$ python -q
>>> import numpy as np
>>> np.set_printoptions(precision=2, suppress=True, linewidth=120, sign=" ")
>>> other = np.array([[3, -4, -7], [7, -7, -2], [2, -2, 2]])
>>> other[-1] = other[0]
>>> E = other + 0.02 * np.eye(3)
>>> E
array([[ 3.02, -4.  , -7.  ],
       [ 7.  , -6.98, -2.  ],
       [ 3.  , -4.  , -6.98]])
>>> round(float(np.linalg.norm(E, 2) / np.linalg.norm(E)), 2)
0.93
>>> np.linalg.cond(E) > 100
np.True_
>>> np.linalg.matrix_rank(E, rtol=0.1)
np.int64(2)
>>> data = np.load("dump.npy")
>>> data
array([[ 4.,  5.,  3.,  0.,  0.,  0.],
       [ 5.,  5.,  1.,  0.,  0.,  0.],
       [ 1.,  5.,  2.,  0.,  0.,  0.],
       [ 0.,  0.,  0., -2., -1., -2.],
       [ 0.,  0.,  0.,  0.,  0., -2.],
       [ 0.,  0.,  0.,  2.,  0.,  0.]])
>>> q, evecs = np.linalg.qr(data[:, :1])[0], np.linalg.qr(data[:, 1:])[0]
>>> sigma = np.linalg.svd(q.T @ evecs, compute_uv=False)
>>> sigma
array([ 0.9])
>>> round(np.linalg.norm(q @ q.T - evecs @ evecs.T, 2), 2)
np.float64(1.0)
>>> (sigma > 0.9).sum()
np.int64(0)
>>> K = np.load("sample9.npy")
>>> K
array([[  3.13,  -3.84,   0.9 ],
       [  1.28,  -3.92,   0.44],
       [  3.79,   1.25,  -3.27],
       [  2.83,   0.13,  -2.59],
       [ -0.14,  -4.23,   0.3 ],
       [ -2.36,  -7.94,   2.84],
       [  0.2 ,   3.65,  -6.36],
       [  1.39,  -5.11,   1.49],
       [  2.17,  -5.44,   2.  ],
       [  4.72,  -1.68,  -0.5 ],
       [  0.47,  -6.74,   2.63],
       [  1.87,  -2.13,  -0.92],
       [  5.81,  -2.42,   0.45],
       [  5.48,  -0.75,  -1.07],
       [  0.54,  -3.4 ,  -0.22],
       [  0.93,  -2.87,  -0.56],
       [ -3.54,  -6.82,   1.55],
       [  0.63,  -3.97,   0.3 ],
       [ -1.09,  -5.34,   0.98],
       [ -2.56,  -5.9 ,   1.04],
       [  4.71,  -2.51,   0.21],
       [  1.27,   0.48,  -3.33],
       [  2.14,  -2.49,  -0.54],
       [  8.41,   1.67,  -2.31],
       [  4.22,   7.79,  -8.76],
       [  1.94,  -1.38,  -1.55],
       [  2.39,  -6.15,   2.66],
       [  0.58,  -1.89,  -1.5 ],
       [  2.88,  -1.5 ,  -1.18],
       [  1.1 , -11.21,   6.64]])
>>> other = np.c_[K[:, :2] @ np.array([[2, -2], [-1, 4]]), np.array([-1, -1, 2, 1, 0, -1, -2, -2, 0, 1, 2, 2, 1, 1, 0, 1, 1, -2, 0, -1, -1, 2, -2, 1, 1, 2, 1, -2, 0, 1])]
>>> other
array([[ 10.1 , -21.62,  -1.  ],
       [  6.48, -18.24,  -1.  ],
       [  6.33,  -2.58,   2.  ],
       [  5.53,  -5.14,   1.  ],
       [  3.95, -16.64,   0.  ],
       [  3.22, -27.04,  -1.  ],
       [ -3.25,  14.2 ,  -2.  ],
       [  7.89, -23.22,  -2.  ],
       [  9.78, -26.1 ,   0.  ],
       [ 11.12, -16.16,   1.  ],
       [  7.68, -27.9 ,   2.  ],
       [  5.87, -12.26,   2.  ],
       [ 14.04, -21.3 ,   1.  ],
       [ 11.71, -13.96,   1.  ],
       [  4.48, -14.68,   0.  ],
       [  4.73, -13.34,   1.  ],
       [ -0.26, -20.2 ,   1.  ],
       [  5.23, -17.14,  -2.  ],
       [  3.16, -19.18,   0.  ],
       [  0.78, -18.48,  -1.  ],
       [ 11.93, -19.46,  -1.  ],
       [  2.06,  -0.62,   2.  ],
       [  6.77, -14.24,  -2.  ],
       [ 15.15, -10.14,   1.  ],
       [  0.65,  22.72,   1.  ],
       [  5.26,  -9.4 ,   2.  ],
       [ 10.93, -29.38,   1.  ],
       [  3.05,  -8.72,  -2.  ],
       [  7.26, -11.76,   0.  ],
       [ 13.41, -47.04,   1.  ]])
>>> np.linalg.matrix_rank(other)
np.int64(3)
>>> np.linalg.norm(np.linalg.qr(K)[0].T @ other, axis=0) ** 2 / ((other ** 2).sum(axis=0) + 1e-12)
array([ 1.  ,  1.  ,  0.09])
>>> np.round(np.linalg.lstsq(K, other[:, 0])[0], 2) + 0
array([ 2., -1.,  0.])
>>> P = K @ np.linalg.solve(K.T @ K, K.T)
>>> np.diag(P)
array([ 0.06,  0.04,  0.08,  0.06,  0.05,  0.14,  0.26,  0.05,  0.06,  0.08,  0.07,  0.03,  0.14,  0.1 ,  0.04,  0.04,
        0.18,  0.04,  0.08,  0.13,  0.09,  0.08,  0.03,  0.26,  0.34,  0.04,  0.08,  0.05,  0.04,  0.25])
>>> np.round(np.linalg.eigvalsh(P), 2) + 0
array([ 0.,  0.,  0.,  0.,  0.,  0.,  0.,  0.,  0.,  0.,  0.,  0.,  0.,  0.,  0.,  0.,  0.,  0.,  0.,  0.,  0.,  0.,
        0.,  0.,  0.,  0.,  0.,  1.,  1.,  1.])
>>> cent = K[[4, 6]].astype(float)
>>> for _ in range(6):
...     labels = np.linalg.norm(K[:, None] - cent, axis=-1).argmin(axis=1)
...     cent = np.array([K[labels == j].mean(axis=0) for j in range(2)])
... 
>>> labels
array([ 0,  0,  1,  1,  0,  0,  1,  0,  0,  0,  0,  0,  0,  1,  0,  0,  0,  0,  0,  0,  0,  1,  0,  1,  1,  0,  0,  0,
        0,  0])
>>> np.abs(cent[1] - cent[0]).argmax()
np.int64(1)
>>> cent
array([[ 1.26, -4.3 ,  0.76],
       [ 3.74,  2.03, -3.96]])
>>> A = np.loadtxt("m.csv", delimiter=",")
>>> A
array([[-0.86, -4.4 , -0.62],
       [-1.42, -1.42,  0.39],
       [-2.03, -2.68,  0.36],
       [-2.18, -6.4 , -0.42],
       [-1.31, -2.01,  0.22],
       [-0.3 , -3.1 , -0.58],
       [-6.08, -7.52,  1.38],
       [-3.01, -6.49, -0.02],
       [-3.47, -3.52,  0.99],
       [ 0.2 , -1.19, -0.39],
       [-3.88, -6.02,  0.6 ],
       [-2.68, -8.3 , -0.59],
       [-3.5 , -8.42, -0.19],
       [-1.92, -8.22, -1.01],
       [-2.58, -8.9 , -0.81],
       [ 0.02, -4.89, -1.2 ],
       [-3.27, -4.69,  0.6 ],
       [-5.47, -6.19,  1.39],
       [ 0.26, -1.82, -0.66],
       [-4.22, -4.21,  1.23],
       [-1.63, -5.07, -0.45],
       [-1.88, -8.17, -1.03],
       [-0.2 , -3.73, -0.82],
       [-3.42, -8.98, -0.43],
       [-2.51, -4.63,  0.17],
       [-1.24, -7.49, -1.23],
       [-3.23, -5.33,  0.41],
       [-0.49, -6.81, -1.39]])
>>> rng = np.random.default_rng(54)
>>> other = E + rng.integers(-2, 3, (3, 2)) @ rng.integers(-2, 3, (2, 3))
>>> other
array([[ 3.02, -5.  , -8.  ],
       [ 5.  , -6.98, -3.  ],
       [ 7.  , -6.  , -6.98]])
>>> np.abs(other - E).sum(axis=1)
array([ 2.,  3.,  6.])
>>> np.round(np.linalg.svd(other - E, compute_uv=False), 2) + 0
array([ 4.85,  1.85,  0.  ])
>>> np.linalg.matrix_rank(other - E, tol=1e-8)
np.int64(2)
>>> other - E
array([[ 0., -1., -1.],
       [-2.,  0., -1.],
       [ 4., -2.,  0.]])
>>> feats = np.load("data.npy")
>>> feats
array([[ 1.  ,  0.2 ,  0.04,  0.01],
       [ 0.2 ,  1.  ,  0.2 ,  0.04],
       [ 0.04,  0.2 ,  1.  ,  0.2 ],
       [ 0.01,  0.04,  0.2 ,  1.  ]])
>>> Xs = K - K.mean(axis=0)
>>> left, sigma, Vt = np.linalg.svd(Xs, full_matrices=False)
>>> (np.sign(left[:, 0]) == np.sign(left[0, 0])).astype(int)
array([ 1,  1,  0,  0,  1,  1,  0,  1,  1,  0,  1,  0,  0,  0,  1,  1,  1,  1,  1,  1,  0,  0,  0,  0,  0,  0,  1,  0,
        0,  1])
>>> np.abs(Vt[-1])
array([ 0.21,  0.64,  0.74])
>>> np.round(Xs.mean(axis=0), 2) + 0
array([ 0.,  0.,  0.])
>>> np.abs(Vt[0]).argmax()
np.int64(1)
>>> np.round(sigma ** 2 / (sigma ** 2).sum(), 2) + 0
array([ 0.82,  0.18,  0.  ])
>>> np.searchsorted(np.cumsum(sigma ** 2) / (sigma ** 2).sum(), 0.9) + 1
np.int64(2)
>>> round(float(np.linalg.det(feats[::-1])), 2)
0.88
>>> round(float(np.linalg.det(feats.T)), 2)
0.88
>>> np.linalg.eigvals(feats)
array([ 1.36,  1.08,  0.71,  0.85])
>>> np.kron(np.eye(2, dtype=int), feats)
array([[ 1.  ,  0.2 ,  0.04,  0.01,  0.  ,  0.  ,  0.  ,  0.  ],
       [ 0.2 ,  1.  ,  0.2 ,  0.04,  0.  ,  0.  ,  0.  ,  0.  ],
       [ 0.04,  0.2 ,  1.  ,  0.2 ,  0.  ,  0.  ,  0.  ,  0.  ],
       [ 0.01,  0.04,  0.2 ,  1.  ,  0.  ,  0.  ,  0.  ,  0.  ],
       [ 0.  ,  0.  ,  0.  ,  0.  ,  1.  ,  0.2 ,  0.04,  0.01],
       [ 0.  ,  0.  ,  0.  ,  0.  ,  0.2 ,  1.  ,  0.2 ,  0.04],
       [ 0.  ,  0.  ,  0.  ,  0.  ,  0.04,  0.2 ,  1.  ,  0.2 ],
       [ 0.  ,  0.  ,  0.  ,  0.  ,  0.01,  0.04,  0.2 ,  1.  ]])
>>> round(float(np.linalg.det(2 * feats)), 2), round(float(np.linalg.det(feats)), 2)
(14.16, 0.88)
>>> np.round(np.linalg.eigvals(feats).sum().real, 2)
np.float64(4.0)
>>> cov = feats.T @ feats
>>> np.linalg.matrix_rank(cov)
np.int64(4)
>>> np.allclose(cov, cov.T)
True
>>> np.round(np.trace(cov), 2), round(float((feats ** 2).sum()), 2)
(np.float64(4.25), 4.25)
>>> cov
array([[ 1.04,  0.41,  0.12,  0.04],
       [ 0.41,  1.08,  0.42,  0.12],
       [ 0.12,  0.42,  1.08,  0.41],
       [ 0.04,  0.12,  0.41,  1.04]])
>>> (feats @ feats.T).shape
(4, 4)
>>> w, evecs = np.linalg.eigh(feats)
>>> evecs @ np.diag(w) @ evecs.T
array([[ 1.  ,  0.2 ,  0.04,  0.01],
       [ 0.2 ,  1.  ,  0.2 ,  0.04],
       [ 0.04,  0.2 ,  1.  ,  0.2 ],
       [ 0.01,  0.04,  0.2 ,  1.  ]])
>>> (w > 1e-8).sum(), (w < -1e-8).sum()
(np.int64(4), np.int64(0))
>>> labels = rng.permutation(4)
>>> labels
array([ 3,  1,  0,  2])
>>> other = feats[labels][:, labels]
>>> round(float(np.linalg.det(other)), 2), round(np.linalg.det(feats[labels]), 2)
(0.88, np.float64(0.88))
>>> np.trace(other)
np.float64(4.0)
>>> cent = 5 * np.array([[-0.8, 1.1, -0.9], [0.6, 0.9, -2.4], [-1.6, -0.2, -0.4]])
>>> labels = rng.integers(0, 3, 17)
>>> X = cent[labels] + rng.normal(size=(17, 3))
>>> X
array([[ -6.87,  -2.24,  -1.43],
       [ -7.02,  -2.13,  -0.87],
       [ -7.75,  -1.34,  -1.18],
       [ -6.4 ,   0.38,  -1.66],
       [ -4.33,   4.92,  -3.74],
       [  3.09,   3.95, -12.7 ],
       [ -4.99,   4.73,  -4.12],
       [ -8.91,  -2.14,  -2.73],
       [ -9.02,  -2.03,  -1.11],
       [ -2.14,   5.49,  -4.15],
       [ -4.23,   6.03,  -5.68],
       [ -3.86,   6.94,  -5.52],
       [ -4.28,   5.22,  -5.45],
       [ -7.31,  -1.33,  -0.61],
       [ -4.07,   4.89,  -5.38],
       [  1.8 ,   5.19, -12.23],
       [  4.62,   4.53, -11.5 ]])
>>> other = np.c_[X[:, :2] @ np.array([[2, 4], [-3, -3]]), np.array([-1, 1, 1, 1, 1, -1, -1, -1, -1, 1, 0, -3, 0, -3, -1, 3, 3])]
>>> other
array([[ -7.03, -20.77,  -1.  ],
       [ -7.64, -21.68,   1.  ],
       [-11.48, -26.98,   1.  ],
       [-13.93, -26.74,   1.  ],
       [-23.42, -32.07,   1.  ],
       [ -5.68,   0.49,  -1.  ],
       [-24.18, -34.17,  -1.  ],
       [-11.41, -29.24,  -1.  ],
       [-11.96, -30.01,  -1.  ],
       [-20.76, -25.03,   1.  ],
       [-26.54, -34.99,   0.  ],
       [-28.56, -36.28,  -3.  ],
       [-24.24, -32.81,   0.  ],
       [-10.62, -25.25,  -3.  ],
       [-22.8 , -30.94,  -1.  ],
       [-11.96,  -8.35,   3.  ],
       [ -4.36,   4.87,   3.  ]])
>>> np.round(np.linalg.norm(other - X @ np.linalg.lstsq(X, other)[0], axis=0), 2) + 0
array([ 0.  ,  0.  ,  6.07])
>>> np.linalg.matrix_rank(other)
np.int64(3)
>>> np.round(np.linalg.lstsq(X, other[:, 0])[0], 2) + 0
array([ 2., -3.,  0.])
>>> np.linalg.norm(np.linalg.qr(X)[0].T @ other, axis=0) ** 2 / ((other ** 2).sum(axis=0) + 1e-12)
array([ 1.  ,  1.  ,  0.21])
